$ python3 -q
>>> import numpy as np
>>> import numpy.linalg as la
>>> np.set_printoptions(precision=3, suppress=True, linewidth=160)
>>> A = np.loadtxt("run2.csv", delimiter=",")
>>> A
array([[ 0.,  0., -3.,  1.],
       [ 0.,  0., -2.,  0.],
       [-3., -2.,  0.,  0.],
       [ 1.,  0.,  0.,  0.]])
>>> A2 = A / np.sqrt((A ** 2).mean(axis=1, keepdims=True))
>>> A2[0]
array([ 0.   ,  0.   , -1.897,  0.632])
>>> la.matrix_rank(A - A.mean(axis=1, keepdims=True))
np.int64(3)
>>> evals, V = la.eig(A)
>>> np.sort(la.eigvals(A.T))
array([-3.702, -0.54 ,  0.54 ,  3.702])
>>> np.round(A @ V[:, 0] - evals[0] * V[:, 0], 3) + 0
array([0., 0., 0., 0.])
>>> round(float(np.prod(evals)), 3)
4.0
>>> evals
array([-3.702,  3.702, -0.54 ,  0.54 ])
>>> E = np.array([[-0.19, -0.57, -1.33, -3.23, 2.09], [0.01, 0.03, 0.07, 0.17, -0.11]])
>>> A2 = np.array([[4, 5, 6], [5, 1, 1], [-6, 7, -5], [1, -9, -5], [-8, 2, -4]])
>>> la.matrix_rank(np.vstack([E, A2.T]))
np.int64(4)
>>> E @ A2
array([[-15.58,  22.42,  12.73],
       [  0.82,  -1.18,  -0.67]])
>>> print(np.einsum("ik,kj->ij", E, A2))
[[-15.58  22.42  12.73]
 [  0.82  -1.18  -0.67]]
>>> print(np.einsum("ik,kj->ji", E, A2))
[[-15.58   0.82]
 [ 22.42  -1.18]
 [ 12.73  -0.67]]
>>> left, sigma, Vt = la.svd(E)
>>> V = Vt[:(sigma > 1e-8).sum()]
>>> rng = np.random.default_rng(573)
>>> x0 = E[1] + 3 * E[0] + rng.integers(2) * np.eye(5)[4]
>>> print(x0)
[-0.56 -1.68 -3.92 -9.52  7.16]
>>> np.allclose(V.T @ V @ x0, x0)
False
>>> left, sigma, Vt = la.svd(E)
>>> print(np.argmax(sigma[:-1] / (sigma[1:] + 1e-6)) + 1)
1
>>> A2 = left[:, :1] @ np.diag(sigma[:1]) @ Vt[:1]
>>> A2
array([[-0.19, -0.57, -1.33, -3.23,  2.09],
       [ 0.01,  0.03,  0.07,  0.17, -0.11]])
>>> round(float(np.abs(E - A2).max()), 3)
0.0
>>> np.round(la.norm(E - A2, 2), 3), np.round(sigma[1], 3)
(np.float64(0.0), np.float64(0.0))
>>> np.unique(E.round(6), axis=0).shape
(2, 5)
>>> E @ la.pinv(E) @ E
array([[-0.19, -0.57, -1.33, -3.23,  2.09],
       [ 0.01,  0.03,  0.07,  0.17, -0.11]])
>>> np.abs(np.diag(la.qr(E)[1])) > 1e-9
array([ True, False])
>>> la.lstsq(E[:-1].T, E[-1])[2]
np.int32(1)
>>> rank = la.matrix_rank(E)
>>> rank
np.int64(1)
>>> null = la.svd(E)[2][rank:].T
>>> [int(la.matrix_rank(np.delete(E, i, axis=0))) for i in range(2)]
[1, 1]
>>> np.round(E @ null, 3) + 0
array([[0., 0., 0., 0.],
       [0., 0., 0., 0.]])
>>> arr = np.loadtxt("a.csv", delimiter=",")
>>> arr
array([[1.   , 0.2  , 0.04 , 0.008],
       [0.2  , 1.   , 0.2  , 0.04 ],
       [0.04 , 0.2  , 1.   , 0.2  ],
       [0.008, 0.04 , 0.2  , 1.   ]])
>>> la.norm(arr, axis=1).argmax()
np.int64(1)
>>> round(float(la.norm(arr, "nuc")), 3)
4.0
>>> round(float(la.norm(arr[2] - arr[1])), 3)
1.154
>>> print(round(arr[2] @ arr[1], 3))
0.416
>>> la.norm(arr, axis=0)
array([1.021, 1.04 , 1.04 , 1.021])
>>> x0 = np.array([1, 4, 0, 2])
>>> rhs = arr @ x0
>>> b, lr = np.zeros(4), 1 / la.norm(arr, 2) ** 2
>>> for i in range(4):
...     b -= lr * arr.T @ (arr @ b - rhs)
...     if i % 1 == 0: print(i, round(la.norm(arr @ b - rhs), 3))
... 
0 1.488
1 1.067
2 0.774
3 0.563
>>> b
array([1.253, 3.517, 0.503, 1.718])
>>> J = np.loadtxt("m.csv", delimiter=",")
>>> print(J)
[[ 4.  5. -2.  0.]
 [ 0.  1.  2. -2.]
 [ 0. -1.  5. -3.]
 [ 0. -1.  2.  0.]]
>>> left, sigma, Vt = la.svd(J, full_matrices=False)
>>> round(float(np.sqrt((sigma ** 2).sum())), 3), np.round(la.norm(J), 3)
(9.695, np.float64(9.695))
>>> (sigma > 1e-8).sum()
np.int64(4)
>>> proj = np.triu(np.array([[-6, -6, 2, -5], [0, 3, -9, 2], [7, -4, -3, -8], [1, 7, -8, 8]]), 1) + np.eye(4)
>>> A2 = proj @ J @ la.inv(proj)
>>> la.matrix_rank(A2)
np.int64(4)
>>> np.trace(A2), np.trace(J)
(np.float64(10.0), np.float64(10.0))
>>> W0 = np.load("block1.npy")
>>> W0
array([[-5.654, -0.983,  0.867,  2.751],
       [-3.335, -1.064,  2.283,  1.285],
       [-1.892, -0.475,  0.334,  0.861],
       [ 0.028, -0.054,  0.036,  0.06 ],
       [ 0.778, -1.037,  3.393, -1.042],
       [-5.289, -1.464,  2.555,  2.201],
       [ 5.291,  1.406, -2.58 , -2.153],
       [ 1.326,  0.806, -1.964, -0.397],
       [ 0.389, -0.499,  1.717, -0.526],
       [-6.893,  0.626, -4.226,  4.202],
       [-4.545, -2.417,  6.006,  1.188],
       [ 1.1  ,  1.298, -3.741,  0.175],
       [ 2.979,  1.635, -4.   , -0.872],
       [-3.125,  1.297, -4.795,  2.436],
       [ 3.081, -1.277,  4.787, -2.335],
       [-0.714, -1.759,  5.381, -0.601],
       [-5.053,  0.902, -4.459,  3.351]])
>>> proj = np.triu(np.array([[3, -4, -1, -1], [1, -3, -3, 4], [5, -1, -3, 5], [-1, 2, 5, 1]]), 1) + np.eye(4)
>>> A2 = proj @ A @ la.inv(proj)
>>> np.trace(A2), np.trace(A)
(np.float64(0.0), np.float64(0.0))
>>> round(la.det(A2), 3)
np.float64(4.0)
